$ python3 -q
>>> import numpy as np
>>> np.set_printoptions(precision=2, suppress=True, linewidth=200)
>>> arr = np.load("test3.npy")
>>> arr
array([[ 5,  0,  0],
       [15,  0,  8],
       [11,  0,  4],
       [ 9,  0,  2],
       [11,  0,  4],
       [13,  0,  6],
       [11,  0,  4],
       [ 5,  0,  0],
       [15,  0,  8],
       [ 9,  0,  2],
       [ 9,  0,  2],
       [13,  0,  6],
       [11,  0,  4],
       [11,  0,  4],
       [ 7,  0,  0],
       [ 7,  0,  0],
       [15,  0,  8],
       [ 9,  0,  2],
       [ 7,  0,  0],
       [11,  0,  4],
       [ 5,  0,  0],
       [11,  0,  4]])
>>> G = arr.T @ arr
>>> np.linalg.matrix_rank(G)
np.int64(2)
>>> np.linalg.svd(arr, compute_uv=False) ** 2
array([2746.91,   51.09,    0.  ])
>>> np.diag(G)
array([2406,    0,  392])
>>> Y = np.array([[1, 2, 1], [3, 2, 0], [0, 3, 0]])
>>> arr @ Y
array([[ 5, 10,  5],
       [15, 54, 15],
       [11, 34, 11],
       [ 9, 24,  9],
       [11, 34, 11],
       [13, 44, 13],
       [11, 34, 11],
       [ 5, 10,  5],
       [15, 54, 15],
       [ 9, 24,  9],
       [ 9, 24,  9],
       [13, 44, 13],
       [11, 34, 11],
       [11, 34, 11],
       [ 7, 14,  7],
       [ 7, 14,  7],
       [15, 54, 15],
       [ 9, 24,  9],
       [ 7, 14,  7],
       [11, 34, 11],
       [ 5, 10,  5],
       [11, 34, 11]])
>>> np.vstack([arr, Y.T]).shape
(25, 3)
>>> np.einsum("ik,kj->ij", arr, Y)
array([[ 5, 10,  5],
       [15, 54, 15],
       [11, 34, 11],
       [ 9, 24,  9],
       [11, 34, 11],
       [13, 44, 13],
       [11, 34, 11],
       [ 5, 10,  5],
       [15, 54, 15],
       [ 9, 24,  9],
       [ 9, 24,  9],
       [13, 44, 13],
       [11, 34, 11],
       [11, 34, 11],
       [ 7, 14,  7],
       [ 7, 14,  7],
       [15, 54, 15],
       [ 9, 24,  9],
       [ 7, 14,  7],
       [11, 34, 11],
       [ 5, 10,  5],
       [11, 34, 11]])
>>> np.einsum("ij,ij->i", arr, arr)
array([ 25, 289, 137,  85, 137, 205, 137,  25, 289,  85,  85, 205, 137, 137,  49,  49, 289,  85,  49, 137,  25, 137])
>>> np.linalg.matrix_rank(np.vstack([arr, Y.T]))
np.int64(3)
>>> np.linalg.cond(arr) > 100
np.True_
>>> [round(float(x), 2) for x in np.linalg.svd(arr, compute_uv=False)[:3]]
[52.41, 7.15, 0.0]
>>> np.linalg.matrix_rank(arr, rtol=0.1)
np.int64(2)
>>> np.argsort(-np.linalg.norm(arr, axis=0).round(6), kind="stable")[:3]
array([0, 2, 1])
>>> round(float(np.linalg.norm(arr)), 2)
52.9
>>> np.diff(arr, axis=0)
array([[10,  0,  8],
       [-4,  0, -4],
       [-2,  0, -2],
       [ 2,  0,  2],
       [ 2,  0,  2],
       [-2,  0, -2],
       [-6,  0, -4],
       [10,  0,  8],
       [-6,  0, -6],
       [ 0,  0,  0],
       [ 4,  0,  4],
       [-2,  0, -2],
       [ 0,  0,  0],
       [-4,  0, -4],
       [ 0,  0,  0],
       [ 8,  0,  8],
       [-6,  0, -6],
       [-2,  0, -2],
       [ 4,  0,  4],
       [-6,  0, -4],
       [ 6,  0,  4]])
>>> arr.sum(axis=0)
array([220,   0,  72])
>>> arr.shape
(22, 3)
>>> np.count_nonzero(arr)
np.int64(38)
>>> arr[22]
Traceback (most recent call last):
  File "<python-input-23>", line 1, in <module>
    arr[22]
    ~~~^^^^
IndexError: index 22 is out of bounds for axis 0 with size 22
>>> arr.sum(axis=1)
array([ 5, 23, 15, 11, 15, 19, 15,  5, 23, 11, 11, 19, 15, 15,  7,  7, 23, 11,  7, 15,  5, 15])
>>> np.linalg.rank(arr)
Traceback (most recent call last):
  File "<python-input-25>", line 1, in <module>
    np.linalg.rank(arr)
    ^^^^^^^^^^^^^^
AttributeError: module 'numpy.linalg' has no attribute 'rank'
>>> arr.mean(axis=0)
array([10.  ,  0.  ,  3.27])
>>> J = np.load("sample1.npy")
>>> J
array([[  5,   4,   6,  -6,  -5,   5],
       [  4,   5,   2,  -2,  -4,   2],
       [  6,   2,  12, -12,  -6,  10],
       [ -6,  -2, -12,  12,   6, -10],
       [ -5,  -4,  -6,   6,   5,  -5],
       [  5,   2,  10, -10,  -5,   9]])
>>> # null space of dimension 3
>>> left, s, Vh = np.linalg.svd(J)
>>> evecs = Vh[:(s > 1e-8).sum()]
>>> rng = np.random.default_rng(21)
>>> x = J[1] + -2 * J[3] + rng.integers(2) * np.eye(6)[2]
>>> x
array([ 16.,   9.,  26., -26., -16.,  22.])
>>> round(float(np.linalg.norm(x - evecs.T @ evecs @ x)), 2)
0.0
>>> feats = np.load("mat.npy")
>>> feats
array([[ 1.  ,  0.  ,  0.  ,  0.  ],
       [ 0.  ,  0.81,  0.  ,  0.59],
       [ 0.  ,  0.  ,  1.  ,  0.  ],
       [ 0.  , -0.59,  0.  ,  0.81]])
>>> # orthonormal columns
>>> np.round(feats @ feats.T, 2) + 0
array([[1., 0., 0., 0.],
       [0., 1., 0., 0.],
       [0., 0., 1., 0.],
       [0., 0., 0., 1.]])
>>> np.linalg.pinv(feats)
array([[ 1.  ,  0.  ,  0.  ,  0.  ],
       [ 0.  ,  0.81,  0.  , -0.59],
       [ 0.  ,  0.  ,  1.  ,  0.  ],
       [ 0.  ,  0.59,  0.  ,  0.81]])
>>> np.round(feats.T @ feats, 2) + 0
array([[1., 0., 0., 0.],
       [0., 1., 0., 0.],
       [0., 0., 1., 0.],
       [0., 0., 0., 1.]])
>>> np.linalg.svd(feats, compute_uv=False)
array([1., 1., 1., 1.])
>>> round(feats[:, 3] @ feats[:, 1], 2)
np.float64(0.0)
